$ ipython --no-banner

In [1]: import numpy as np

In [2]: np.set_printoptions(precision=2, suppress=True, linewidth=140)

In [3]: def rd(a):
   ...:     return np.round(a, 2) + 0
   ...: 

In [4]: W0 = np.abs(np.array([[1, 1, 1, 0, 0, 1],
   ...:     [1, 2, 1, 0, 2, 0],
   ...:     [1, 0, 1, 2, 0, 0],
   ...:     [1, 0, 1, 0, 1, 0],
   ...:     [0, 0, 1, 2, 1, 1],
   ...:     [0, 2, 2, 1, 2, 0]])) + np.eye(6)

In [5]: W0 = W0 / W0.sum(axis=1, keepdims=True)

In [6]: rd(W0)
Out[6]: 
array([[0.4 , 0.2 , 0.2 , 0.  , 0.  , 0.2 ],
       [0.14, 0.43, 0.14, 0.  , 0.29, 0.  ],
       [0.2 , 0.  , 0.4 , 0.4 , 0.  , 0.  ],
       [0.25, 0.  , 0.25, 0.25, 0.25, 0.  ],
       [0.  , 0.  , 0.17, 0.33, 0.33, 0.17],
       [0.  , 0.25, 0.25, 0.12, 0.25, 0.12]])

In [7]: # rows sum to 1

In [8]: print(rd(np.sort(np.abs(np.linalg.eigvals(W0)))[::-1]))
[1.   0.44 0.44 0.2  0.2  0.11]

In [9]: rd(W0.sum(axis=1))
Out[9]: array([1., 1., 1., 1., 1., 1.])

In [10]: p = np.eye(6)[0]

In [11]: for _ in range(3):
    ...:     p = p @ W0
    ...:     print(p.round(2))
    ...: 
[0.4 0.2 0.2 0.  0.  0.2]
[0.23 0.22 0.24 0.11 0.11 0.11]
[0.2  0.16 0.24 0.17 0.15 0.08]

In [12]: rd(np.abs(np.linalg.eigvals(W0)).max())
Out[12]: np.float64(1.0)

In [13]: rd((W0 - W0.T) / 2)
Out[13]: 
array([[ 0.  ,  0.03,  0.  , -0.12,  0.  ,  0.1 ],
       [-0.03,  0.  ,  0.07,  0.  ,  0.14, -0.12],
       [ 0.  , -0.07,  0.  ,  0.08, -0.08, -0.12],
       [ 0.12,  0.  , -0.08,  0.  , -0.04, -0.06],
       [ 0.  , -0.14,  0.08,  0.04,  0.  , -0.04],
       [-0.1 ,  0.12,  0.12,  0.06,  0.04,  0.  ]])

In [14]: M = np.load("a.npy")

In [15]: M
Out[15]: 
array([[ 1,  0,  0],
       [ 2,  1,  0],
       [-2, -1,  1]])

In [16]: # triangular

In [17]: rd(np.linalg.det(M[::-1]))
Out[17]: np.float64(-1.0)

In [18]: rng = np.random.default_rng(55776)

In [19]: z = rng.permutation(3)

In [20]: z
Out[20]: array([2, 1, 0])

In [21]: out = M[z][:, z]

In [22]: print(rd(np.linalg.det(out)), rd(np.linalg.det(M[z])))
1.0 -1.0

In [23]: rd(np.sort(np.abs(np.linalg.eigvals(out))))
Out[23]: array([1., 1., 1.])

In [24]: mat = np.loadtxt("arr.csv", delimiter=",")

In [25]: mat
Out[25]: 
array([[1., 3., 0.],
       [1., 1., 3.],
       [3., 3., 2.]])

In [26]: t3 = np.stack([mat, 4 * mat, mat[::-1]])

In [27]: print(np.einsum("bij,cij->bc", t3, t3))
[[ 43. 172.  35.]
 [172. 688. 140.]
 [ 35. 140.  43.]]

In [28]: rd(np.linalg.det(t3))
Out[28]: array([ 14., 896., -14.])

In [29]: print(np.linalg.matrix_rank(t3))
[3 3 3]

In [30]: rd(np.linalg.norm(t3, axis=(1, 2)))
Out[30]: array([ 6.56, 26.23,  6.56])

In [31]: z = rng.permutation(3)

In [32]: z
Out[32]: array([2, 1, 0])

In [33]: out = mat[z][:, z]

In [34]: rd(np.linalg.det(out)), rd(np.linalg.det(mat[z]))
Out[34]: (np.float64(14.0), np.float64(-14.0))

In [35]: x = np.array([2, 2, 3])

In [36]: target = mat @ x

In [37]: target
Out[37]: array([ 8., 13., 18.])

In [38]: rd(np.linalg.solve(mat, target))
Out[38]: array([2., 2., 3.])

In [39]: rd(np.linalg.solve(mat, target + mat[:, 1]))
Out[39]: array([2., 3., 3.])

In [40]: E = np.array([[0.0, -2.0, 0.0, 0.0, 0.0],
    ...:     [-2.0, -2.0, -2.0, 0.0, 0.0],
    ...:     [0.0, -2.0, 0.0, -2.0, 0.0],
    ...:     [0.0, 0.0, -2.0, -2.0, -2.0],
    ...:     [0.0, 0.0, 0.0, -2.0, -2.0]])

In [41]: print(E)
[[ 0. -2.  0.  0.  0.]
 [-2. -2. -2.  0.  0.]
 [ 0. -2.  0. -2.  0.]
 [ 0.  0. -2. -2. -2.]
 [ 0.  0.  0. -2. -2.]]

In [42]: # equal to its transpose

In [43]: w, evecs = np.linalg.eig(E)

In [44]: rd(np.sort(np.linalg.eigvals(E.T)))
Out[44]: array([-4.83, -3.6 , -0.89,  0.83,  2.49])

In [45]: rd(np.sort(np.linalg.eigvals(E @ E)))
Out[45]: array([ 0.69,  0.79,  6.22, 12.99, 23.31])

In [46]: w, evecs = np.linalg.eigh(E)

In [47]: x = np.array([0, 8, 5, 4, 8])

In [48]: (np.sign(evecs[:, -1].round(6)) == np.sign(evecs[0, -1].round(6))).astype(int)
Out[48]: array([1, 0, 1, 0, 1])

In [49]: print(rd(evecs * np.maximum(w, 0) @ evecs.T))
[[ 0.8  -0.63  0.46 -0.1  -0.03]
 [-0.63  0.63 -0.72  0.34 -0.12]
 [ 0.46 -0.72  1.23 -0.75  0.36]
 [-0.1   0.34 -0.75  0.51 -0.27]
 [-0.03 -0.12  0.36 -0.27  0.15]]

In [50]: rd(np.linalg.eigvalsh(E[1:, 1:]))
Out[50]: array([-4.71, -2.95, -0.52,  2.19])
